$ ipython --no-banner

In [1]: import numpy as np

In [2]: import numpy.linalg as la

In [3]: np.set_printoptions(precision=2, suppress=True, linewidth=160, sign=" ")

In [4]: def tidy(a):
   ...:     return np.round(a, 2) + 0
   ...: 

In [5]: data = np.loadtxt("test8.csv", delimiter=",")

In [6]: data
Out[6]: 
array([[ 8.,  4.,  4.,  4.,  0.,  0.,  4.,  6.,  2., -4., -2.],
       [ 4.,  8.,  4.,  4.,  0.,  0.,  4.,  6.,  2., -4., -2.],
       [ 4.,  4.,  8.,  4.,  0.,  0.,  4.,  6.,  2., -4., -2.],
       [ 4.,  4.,  4.,  8.,  0.,  0.,  4.,  6.,  2., -4., -2.],
       [ 0.,  0.,  0.,  0.,  4.,  0.,  0.,  0.,  0.,  0.,  0.],
       [ 0.,  0.,  0.,  0.,  0.,  4.,  0.,  0.,  0.,  0.,  0.],
       [ 4.,  4.,  4.,  4.,  0.,  0.,  8.,  6.,  2., -4., -2.],
       [ 6.,  6.,  6.,  6.,  0.,  0.,  6., 13.,  3., -6., -3.],
       [ 2.,  2.,  2.,  2.,  0.,  0.,  2.,  3.,  5., -2., -1.],
       [-4., -4., -4., -4.,  0.,  0., -4., -6., -2.,  8.,  2.],
       [-2., -2., -2., -2.,  0.,  0., -2., -3., -1.,  2.,  5.]])

In [7]: q, R = la.qr(data)

In [8]: np.allclose(R.T @ R, data.T @ data)
Out[8]: True

In [9]: tidy(np.trace(q @ q.T))
Out[9]: np.float64(11.0)

In [10]: tidy(q.T @ q)
Out[10]: 
array([[ 1.,  0.,  0.,  0.,  0.,  0.,  0.,  0.,  0.,  0.,  0.],
       [ 0.,  1.,  0.,  0.,  0.,  0.,  0.,  0.,  0.,  0.,  0.],
       [ 0.,  0.,  1.,  0.,  0.,  0.,  0.,  0.,  0.,  0.,  0.],
       [ 0.,  0.,  0.,  1.,  0.,  0.,  0.,  0.,  0.,  0.,  0.],
       [ 0.,  0.,  0.,  0.,  1.,  0.,  0.,  0.,  0.,  0.,  0.],
       [ 0.,  0.,  0.,  0.,  0.,  1.,  0.,  0.,  0.,  0.,  0.],
       [ 0.,  0.,  0.,  0.,  0.,  0.,  1.,  0.,  0.,  0.,  0.],
       [ 0.,  0.,  0.,  0.,  0.,  0.,  0.,  1.,  0.,  0.,  0.],
       [ 0.,  0.,  0.,  0.,  0.,  0.,  0.,  0.,  1.,  0.,  0.],
       [ 0.,  0.,  0.,  0.,  0.,  0.,  0.,  0.,  0.,  1.,  0.],
       [ 0.,  0.,  0.,  0.,  0.,  0.,  0.,  0.,  0.,  0.,  1.]])

In [11]: (la.matrix_power((data != 0) + (data.T != 0) + np.eye(11), 11) > 0).astype(int)
Out[11]: 
array([[ 1,  1,  1,  1,  0,  0,  1,  1,  1,  1,  1],
       [ 1,  1,  1,  1,  0,  0,  1,  1,  1,  1,  1],
       [ 1,  1,  1,  1,  0,  0,  1,  1,  1,  1,  1],
       [ 1,  1,  1,  1,  0,  0,  1,  1,  1,  1,  1],
       [ 0,  0,  0,  0,  1,  0,  0,  0,  0,  0,  0],
       [ 0,  0,  0,  0,  0,  1,  0,  0,  0,  0,  0],
       [ 1,  1,  1,  1,  0,  0,  1,  1,  1,  1,  1],
       [ 1,  1,  1,  1,  0,  0,  1,  1,  1,  1,  1],
       [ 1,  1,  1,  1,  0,  0,  1,  1,  1,  1,  1],
       [ 1,  1,  1,  1,  0,  0,  1,  1,  1,  1,  1],
       [ 1,  1,  1,  1,  0,  0,  1,  1,  1,  1,  1]])

In [12]: tidy(np.sort(la.eigvals(data).real))
Out[12]: array([  4.,   4.,   4.,   4.,   4.,   4.,   4.,   4.,   4.,   4.,  39.])

In [13]: (data != 0).astype(int)
Out[13]: 
array([[ 1,  1,  1,  1,  0,  0,  1,  1,  1,  1,  1],
       [ 1,  1,  1,  1,  0,  0,  1,  1,  1,  1,  1],
       [ 1,  1,  1,  1,  0,  0,  1,  1,  1,  1,  1],
       [ 1,  1,  1,  1,  0,  0,  1,  1,  1,  1,  1],
       [ 0,  0,  0,  0,  1,  0,  0,  0,  0,  0,  0],
       [ 0,  0,  0,  0,  0,  1,  0,  0,  0,  0,  0],
       [ 1,  1,  1,  1,  0,  0,  1,  1,  1,  1,  1],
       [ 1,  1,  1,  1,  0,  0,  1,  1,  1,  1,  1],
       [ 1,  1,  1,  1,  0,  0,  1,  1,  1,  1,  1],
       [ 1,  1,  1,  1,  0,  0,  1,  1,  1,  1,  1],
       [ 1,  1,  1,  1,  0,  0,  1,  1,  1,  1,  1]])
